In [1]: import numpy as np

In [2]: np.set_printoptions(suppress=True, linewidth=140)

In [3]: other = np.array([[2, 0], [3, 0]])

In [4]: C = np.array([[2, 2], [2, 1]])

In [5]: E = np.kron(other, C)

In [6]: E
Out[6]: 
array([[4, 4, 0, 0],
       [4, 2, 0, 0],
       [6, 6, 0, 0],
       [6, 3, 0, 0]])

In [7]: np.allclose(E[:-1].T @ np.linalg.lstsq(E[:-1].T, E[-1])[0], E[-1])
Out[7]: True

In [8]: np.round(np.trace(np.linalg.pinv(E) @ E), 2)
Out[8]: np.float64(2.0)

In [9]: rng = np.random.default_rng(74189)

In [10]: other = E + rng.integers(-2, 3, (4, 2)) @ rng.integers(-2, 3, (2, 4))

In [11]: other
Out[11]: 
array([[ 4,  0,  0,  4],
       [ 2,  2, -1, -1],
       [ 4,  6, -1, -1],
       [ 6,  3,  0,  0]])

In [12]: other - E
Out[12]: 
array([[ 0, -4,  0,  4],
       [-2,  0, -1, -1],
       [-2,  0, -1, -1],
       [ 0,  0,  0,  0]])

In [13]: np.linalg.matrix_rank(other - E, tol=1e-8)
Out[13]: np.int64(2)

In [14]: np.round(np.linalg.svd(other - E, compute_uv=False), 2) + 0
Out[14]: array([5.79, 3.24, 0.  , 0.  ])

In [15]: m1 = np.load("block1.npy")

In [16]: m1.round(2) + 0
Out[16]: 
array([[  1.97,  -0.03,  -0.05,  -4.9 ,   0.01,   0.  ,   0.17,   0.  ,   0.1 ,   0.01,   0.05],
       [  0.67,  -0.07,   0.06, -10.09,  -0.01,  -0.01,  -1.71,   0.  ,   0.08,   0.04,  -0.12],
       [ -1.8 ,   0.09,  -0.01,   3.25,  -0.01,  -0.01,   2.72,   0.  ,   0.33,   0.02,  -0.04],
       [  1.79,  -0.22,   0.01,   1.71,   0.  ,  -0.01,   1.27,   0.02,   0.68,  -0.01,   0.21],
       [  1.33,   0.28,   0.02,   4.67,  -0.01,   0.  ,   2.  ,   0.  ,   0.47,   0.02,  -0.27],
       [  0.27,   0.12,   0.08,   4.59,   0.01,   0.  ,   4.79,   0.  ,   0.37,   0.05,   0.07],
       [ -1.48,  -0.09,  -0.03,   0.09,  -0.01,  -0.03,  -0.17,   0.  ,  -1.58,   0.05,   0.06],
       [ -0.71,   0.2 ,   0.09,   4.82,   0.  ,   0.03,  -1.03,  -0.01,   0.52,   0.07,  -0.02],
       [ -0.74,   0.19,   0.03,  -2.45,  -0.01,  -0.01,   2.23,   0.  ,   0.84,   0.07,   0.01],
       [ -1.26,   0.08,   0.04,   4.21,   0.  ,  -0.02,  -2.11,   0.  ,  -0.72,  -0.02,   0.24],
       [  0.2 ,   0.28,   0.04,  -6.73,   0.01,  -0.02,  -0.44,  -0.01,  -0.69,   0.  ,  -0.17],
       [ -1.05,  -0.04,  -0.01,  -5.85,   0.01,   0.01,   0.07,   0.  ,  -0.52,   0.02,   0.38],
       [ -0.32,   0.02,  -0.06,  -0.71,  -0.01,   0.  ,   1.34,   0.01,  -0.62,  -0.05,  -0.33],
       [  2.24,   0.26,  -0.02,   0.06,   0.01,   0.02,   2.04,   0.  ,   0.37,  -0.02,  -0.01],
       [ -1.67,   0.04,  -0.02,  -4.83,  -0.01,   0.02,   4.3 ,   0.  ,  -0.4 ,   0.05,   0.04],
       [ -0.38,  -0.3 ,   0.04,   0.85,  -0.01,   0.05,  -7.72,  -0.01,  -0.8 ,   0.04,  -0.02],
       [ -0.68,  -0.22,   0.01,  -2.87,  -0.01,  -0.02,  -0.56,   0.  ,   0.34,   0.01,  -0.02],
       [  0.94,   0.26,  -0.06,   6.17,   0.01,   0.  ,  -5.1 ,  -0.01,   1.07,  -0.3 ,   0.01],
       [ -2.27,   0.32,  -0.02,   4.81,   0.02,  -0.01,   2.19,   0.  ,   1.83,   0.03,  -0.31],
       [  0.02,  -0.05,   0.01,   2.14,  -0.01,   0.  ,   2.79,   0.  ,   0.11,  -0.09,   0.18],
       [  0.08,  -0.23,   0.01,  -3.9 ,   0.01,  -0.01,   1.56,   0.01,   0.64,   0.07,  -0.33],
       [ -0.94,  -0.56,  -0.03,  -6.92,   0.  ,   0.  ,  -0.21,  -0.01,   0.75,   0.11,   0.14],
       [  0.28,   0.35,   0.  ,  -0.97,   0.02,  -0.03,  -0.7 ,  -0.01,   0.64,  -0.1 ,  -0.01],
       [ -0.24,  -0.15,   0.03,  -5.22,  -0.01,  -0.03,   2.28,   0.  ,  -0.38,   0.02,   0.04],
       [ -0.68,   0.6 ,  -0.02,   1.85,   0.  ,   0.03,  -4.47,   0.  ,  -0.4 ,   0.12,  -0.07],
       [  0.63,   0.29,  -0.02,   1.08,   0.  ,   0.  ,  -2.81,  -0.01,   0.23,   0.04,  -0.17],
       [ -1.65,   0.06,  -0.05,  -8.38,   0.  ,  -0.01,   0.01,   0.  ,  -0.65,  -0.08,   0.1 ],
       [ -1.05,  -0.62,   0.06,   1.44,   0.  ,   0.  ,  -3.8 ,  -0.01,   0.41,  -0.1 ,  -0.02],
       [ -0.28,  -0.16,   0.03,   1.17,   0.  ,   0.  ,   1.37,   0.  ,   0.28,   0.08,   0.04],
       [  0.5 ,  -0.52,   0.01,  -0.04,   0.  ,   0.01,  -2.84,   0.  ,  -0.34,   0.01,  -0.15],
       [  0.41,  -0.06,   0.03,   0.13,   0.02,   0.02,   1.87,   0.  ,   0.21,   0.01,   0.14],
       [  0.11,  -0.18,  -0.01,   7.55,  -0.01,  -0.02,  -0.64,   0.  ,  -0.72,  -0.07,  -0.08],
       [  0.59,   0.26,   0.01,   6.89,   0.  ,  -0.03,   1.87,  -0.01,   0.07,  -0.02,  -0.03],
       [  3.89,   0.74,   0.  ,   2.8 ,  -0.01,  -0.02,  -0.28,   0.01,  -0.75,  -0.11,  -0.14],
       [ -1.27,  -0.1 ,  -0.02,  -0.87,  -0.01,   0.01,   2.05,   0.  ,  -0.49,  -0.02,   0.08],
       [ -0.63,  -0.42,   0.04,  -0.37,  -0.02,  -0.02,   2.19,   0.  ,  -0.17,   0.11,   0.01],
       [  0.57,  -0.17,  -0.06,  -1.75,   0.  ,  -0.01,   2.34,   0.  ,   0.19,   0.01,   0.05],
       [  1.03,   0.52,  -0.05,   6.15,   0.  ,   0.01,   2.67,   0.  ,  -0.63,   0.07,   0.25],
       [  0.58,  -0.13,  -0.02,   1.44,  -0.01,   0.02,  -1.46,   0.  ,  -0.18,  -0.07,  -0.15],
       [ -1.94,  -0.19,   0.  ,  -6.98,  -0.01,  -0.03,  -5.83,   0.  ,  -0.23,   0.05,   0.15],
       [ -1.55,  -0.32,  -0.02,   4.54,   0.01,  -0.04,   0.6 ,   0.  ,  -0.63,  -0.14,   0.07],
       [ -0.98,   0.19,   0.06,   5.34,  -0.01,   0.  ,   0.28,   0.  ,   0.46,   0.01,  -0.18],
       [  2.21,   0.05,  -0.11,  -2.16,   0.  ,   0.04,   2.77,   0.  ,   0.21,  -0.05,   0.02],
       [  0.64,   0.29,   0.02,  -8.04,  -0.01,   0.  ,  -2.59,   0.  ,   0.13,   0.04,   0.04],
       [  0.87,   0.45,  -0.03, -11.65,   0.01,   0.04,  -2.28,  -0.01,  -0.16,  -0.09,  -0.24],
       [ -0.12,   0.17,   0.03,  -1.17,   0.01,   0.01,  -3.01,   0.  ,   0.68,   0.13,  -0.34]])

In [17]: Xs = m1 - m1.mean(axis=0)

In [18]: Uu, sigma, vt = np.linalg.svd(Xs, full_matrices=False)

In [19]: np.round(sigma ** 2 / (sigma ** 2).sum(), 2) + 0
Out[19]: array([0.72, 0.22, 0.05, 0.01, 0.  , 0.  , 0.  , 0.  , 0.  , 0.  , 0.  ])

In [20]: np.abs(vt[0]).argmax()
Out[20]: np.int64(3)
